% python3 -q
>>> import numpy as np
>>> np.set_printoptions(precision=2, suppress=True, linewidth=160)
>>> tidy = lambda a: np.round(a, 2) + 0
>>> mat = np.loadtxt("arr.csv", delimiter=",")
>>> mat
array([[ 1.4 , -0.1 ,  2.82, -0.7 ,  0.  ],
       [-1.6 ,  0.6 , -3.19, -1.4 , -0.2 ],
       [-0.1 ,  0.7 , -0.2 , -0.2 ,  1.2 ],
       [ 1.2 , -0.6 ,  2.38, -0.7 ,  0.  ],
       [ 0.4 , -0.3 ,  0.79, -0.8 ,  0.2 ],
       [-0.4 ,  0.4 , -0.8 , -0.2 , -0.1 ],
       [-0.4 , -0.7 , -0.81,  0.6 ,  1.1 ],
       [ 2.2 , -1.1 ,  4.4 ,  0.4 ,  0.2 ],
       [ 0.6 ,  0.  ,  1.21,  0.6 ,  1.1 ],
       [ 0.4 ,  1.2 ,  0.78,  1.1 , -0.4 ],
       [ 0.3 ,  0.9 ,  0.6 , -0.1 ,  1.6 ],
       [-0.5 , -0.7 , -1.01,  0.3 , -1.7 ],
       [ 1.3 , -1.5 ,  2.59,  1.2 ,  0.4 ],
       [ 1.3 ,  3.7 ,  2.59, -0.2 ,  1.5 ],
       [ 0.1 , -0.9 ,  0.21, -1.7 , -0.5 ],
       [ 0.1 ,  0.  ,  0.19, -1.1 ,  0.6 ],
       [-0.7 , -1.  , -1.38,  0.4 , -0.3 ],
       [-0.5 , -1.  , -1.01,  1.  ,  0.9 ],
       [ 0.4 ,  0.5 ,  0.8 , -1.7 ,  0.1 ],
       [ 0.  , -1.2 , -0.01,  0.5 ,  0.7 ],
       [ 0.2 ,  1.4 ,  0.43,  0.3 ,  0.6 ],
       [ 0.5 ,  1.8 ,  1.03, -0.2 ,  0.3 ]])
>>> P = mat @ np.linalg.solve(mat.T @ mat, mat.T)
>>> tidy(np.linalg.eigvalsh(P))
array([0., 0., 0., 0., 0., 0., 0., 0., 0., 0., 0., 0., 0., 0., 0., 0., 0., 1., 1., 1., 1., 1.])
>>> print(tidy(np.trace(P)))
5.0
>>> np.allclose(P @ P, P)
True
>>> q, R = np.linalg.qr(mat)
>>> tidy(q.T @ q)
array([[1., 0., 0., 0., 0.],
       [0., 1., 0., 0., 0.],
       [0., 0., 1., 0., 0.],
       [0., 0., 0., 1., 0.],
       [0., 0., 0., 0., 1.]])
>>> q.shape, R.shape
((22, 5), (5, 5))
>>> print(np.allclose(R.T @ R, mat.T @ mat))
True
>>> B = np.c_[mat[:, :3] @ np.array([[3, 1, -1], [3, -3, -2], [3, -3, 0]]), np.array([0, 2, 0, -3, -3, -1, -4, 4, -3, -1, -3, -2, -1, 4, 2, 4, -3, -5, -2, 0, 1, 1])]
>>> tidy(B)
array([[ 12.36,  -6.76,  -1.2 ,   0.  ],
       [-12.57,   6.17,   0.4 ,   2.  ],
       [  1.2 ,  -1.6 ,  -1.3 ,   0.  ],
       [  8.94,  -4.14,   0.  ,  -3.  ],
       [  2.67,  -1.07,   0.2 ,  -3.  ],
       [ -2.4 ,   0.8 ,  -0.4 ,  -1.  ],
       [ -5.73,   4.13,   1.8 ,  -4.  ],
       [ 16.5 ,  -7.7 ,   0.  ,   4.  ],
       [  5.43,  -3.03,  -0.6 ,  -3.  ],
       [  7.14,  -5.54,  -2.8 ,  -1.  ],
       [  5.4 ,  -4.2 ,  -2.1 ,  -3.  ],
       [ -6.63,   4.63,   1.9 ,  -2.  ],
       [  7.17,  -1.97,   1.7 ,  -1.  ],
       [ 22.77, -17.57,  -8.7 ,   4.  ],
       [ -1.77,   2.17,   1.7 ,   2.  ],
       [  0.87,  -0.47,  -0.1 ,   4.  ],
       [ -9.24,   6.44,   2.7 ,  -3.  ],
       [ -7.53,   5.53,   2.5 ,  -5.  ],
       [  5.1 ,  -3.5 ,  -1.4 ,  -2.  ],
       [ -3.63,   3.63,   2.4 ,   0.  ],
       [  6.09,  -5.29,  -3.  ,   1.  ],
       [  9.99,  -7.99,  -4.1 ,   1.  ]])
>>> tidy(np.linalg.norm(B - mat @ np.linalg.lstsq(mat, B)[0], axis=0))
array([ 0.  ,  0.  ,  0.  , 10.58])
>>> np.linalg.matrix_rank(B)
np.int64(4)
>>> tidy(np.linalg.lstsq(mat, B[:, 0])[0])
array([3., 3., 3., 0., 0.])
>>> C2 = np.cov(mat, rowvar=False)
>>> np.argwhere(np.triu(np.abs(np.corrcoef(mat.T)) > 0.8, 1))
array([[0, 2]])
>>> tidy(np.linalg.eigvalsh(C2)[::-1])
array([3.62, 1.59, 0.77, 0.39, 0.  ])
>>> print(tidy(np.median(mat, axis=0)))
[ 0.25 -0.05  0.52 -0.15  0.25]
>>> tidy(np.corrcoef(mat[:, 1], mat[:, 4])[0, 1])
np.float64(0.33)
>>> arr = np.loadtxt("test15.csv", delimiter=",")
>>> tidy(arr)
array([[-0.66,  0.75, -0.02],
       [-0.15, -0.1 ,  0.98],
       [ 0.74,  0.66,  0.17]])
>>> C = mat[[19, 1]].astype(float)
>>> for _ in range(7):
...     idx = np.linalg.norm(mat[:, None] - C, axis=-1).argmin(axis=1)
...     C = np.array([mat[idx == j].mean(axis=0) for j in range(2)])
... 
>>> idx
array([0, 1, 0, 0, 0, 0, 0, 0, 0, 0, 0, 0, 0, 0, 0, 0, 0, 0, 0, 0, 0, 0])
>>> print(np.abs(C[1] - C[0]).argmax())
2
>>> tidy(C)
array([[ 0.37,  0.07,  0.74, -0.06,  0.36],
       [-1.6 ,  0.6 , -3.19, -1.4 , -0.2 ]])
>>> print(np.bincount(idx))
[21  1]
>>> tidy(np.abs(arr).max())
np.float64(0.98)
>>> print(np.unravel_index(np.abs(arr).argmax(), arr.shape))
(np.int64(1), np.int64(2))
>>> tidy(np.linalg.norm(arr))
np.float64(1.73)
>>> np.linalg.matrix_rank(arr)
np.int64(3)
>>> arr.shape
(3, 3)
>>> tidy(arr - arr[0])
array([[ 0.  ,  0.  ,  0.  ],
       [ 0.51, -0.85,  1.01],
       [ 1.4 , -0.09,  0.2 ]])
>>> P = np.triu(np.array([[-3, 2, 2], [0, 3, -2], [-3, 2, -2]]), 1) + np.eye(3)
>>> B = P @ arr @ np.linalg.inv(P)
>>> tidy(np.linalg.det(B))
np.float64(1.0)
>>> print(tidy(np.poly(B)))
[ 1.    0.58 -0.58 -1.  ]
>>> np.linalg.matrix_rank(B)
np.int64(3)
>>> rng = np.random.default_rng(4790)
>>> idx = rng.permutation(3)
>>> print(idx)
[0 2 1]
>>> B = arr[idx][:, idx]
>>> print(tidy(np.sort(np.abs(np.linalg.eigvals(B)))))
[1. 1. 1.]
>>> tidy(np.diag(B))
array([-0.66,  0.17, -0.1 ])
>>> tidy(B)
array([[-0.66, -0.02,  0.75],
       [ 0.74,  0.17,  0.66],
       [-0.15,  0.98, -0.1 ]])
>>> np.allclose(B, arr)
False
>>> tidy(np.trace(B))
np.float64(-0.58)
>>> data = np.load("a.npy")
>>> tidy(data)
array([[-0.53, -0.47,  0.64,  0.07, -0.29],
       [ 0.24, -0.56,  0.06, -0.62,  0.48],
       [-0.67,  0.11, -0.49, -0.52, -0.15],
       [ 0.24,  0.51,  0.5 , -0.57, -0.33],
       [-0.39,  0.43,  0.32,  0.07,  0.75]])
>>> x = np.array([-2, 2, -2, 0, -1])
>>> h = np.maximum(data @ x, 0)
>>> tidy(np.tanh(data @ x))
array([-0.71, -0.98,  0.99, -0.12,  0.23])
>>> tidy(np.maximum(data @ (3 * x), 0))
array([0.  , 0.  , 8.06, 0.  , 0.7 ])
>>> tidy(data * (h > 1e-9)[:, None])
array([[ 0.  ,  0.  ,  0.  ,  0.  ,  0.  ],
       [ 0.  ,  0.  ,  0.  ,  0.  ,  0.  ],
       [-0.67,  0.11, -0.49, -0.52, -0.15],
       [ 0.  ,  0.  ,  0.  ,  0.  ,  0.  ],
       [-0.39,  0.43,  0.32,  0.07,  0.75]])
>>> print(tidy(h))
[0.   0.   2.69 0.   0.23]
>>> M = np.load("block13.npy")
>>> M
array([[16.18,  1.08, 19.7 ,  6.63, 18.01],
       [14.18,  2.65, 22.16,  7.6 , 18.08],
       [14.46,  4.31, 21.99,  7.75, 17.21],
       [15.37,  2.75, 21.  ,  6.51, 17.84],
       [15.76,  1.78, 20.96,  6.39, 16.98],
       [14.47,  4.21, 21.32,  6.38, 19.27],
       [13.53,  3.17, 21.74,  4.34, 18.76],
       [14.77,  2.49, 20.5 ,  5.87, 19.03],
       [15.51,  3.05, 20.13,  5.89, 18.45],
       [14.77,  3.12, 19.13,  6.92, 18.56],
       [15.83,  2.48, 21.99,  5.7 , 18.98]])
>>> idx = M[:, 2] > np.median(M[:, 2])
>>> f = M[idx].mean(axis=0) - M[~idx].mean(axis=0)
>>> np.argsort(-np.abs(f).round(6), kind="stable")
array([2, 1, 0, 4, 3])
>>> B = np.c_[M[:, :2] @ np.array([[1, -2], [2, -2]]), np.array([-5, 3, -1, 0, -1, -3, 4, 3, 2, 1, -5])]
>>> tidy(B)
array([[ 18.34, -34.52,  -5.  ],
       [ 19.48, -33.66,   3.  ],
       [ 23.08, -37.54,  -1.  ],
       [ 20.87, -36.24,   0.  ],
       [ 19.32, -35.08,  -1.  ],
       [ 22.89, -37.36,  -3.  ],
       [ 19.87, -33.4 ,   4.  ],
       [ 19.75, -34.52,   3.  ],
       [ 21.61, -37.12,   2.  ],
       [ 21.01, -35.78,   1.  ],
       [ 20.79, -36.62,  -5.  ]])
>>> tidy(np.linalg.norm(np.linalg.qr(M)[0].T @ B, axis=0) ** 2 / ((B ** 2).sum(axis=0) + 1e-12))
array([1.  , 1.  , 0.29])
>>> print(np.linalg.matrix_rank(B))
3
>>> tidy(np.linalg.norm(B - M @ np.linalg.lstsq(M, B)[0], axis=0))
array([0. , 0. , 8.4])
>>> C = np.sign(np.array([[9, 3, 5, 0], [1, 0, 6, 7], [0, 1, 4, 5], [4, 1, 8, 2]]))
>>> B = (np.tril(C, -1) + np.eye(4)) @ (np.triu(C, 1) + np.eye(4))
>>> evals = np.array([1, 2, 0, 2])
>>> A = np.rint(B * evals @ np.linalg.inv(B)) + 0
>>> A
array([[ -3.,   3.,  -3.,   1.],
       [ -9.,   7.,  -7.,   3.],
       [ -8.,   4.,  -6.,   4.],
       [-13.,   7., -11.,   7.]])
>>> (A - A.T) / 2
array([[ 0. ,  6. ,  2.5,  7. ],
       [-6. ,  0. , -5.5, -2. ],
       [-2.5,  5.5,  0. ,  7.5],
       [-7. ,  2. , -7.5,  0. ]])
>>> tidy(np.abs(np.linalg.eigvals(A)).max())
np.float64(2.0)
>>> np.trace(A)
np.float64(5.0)
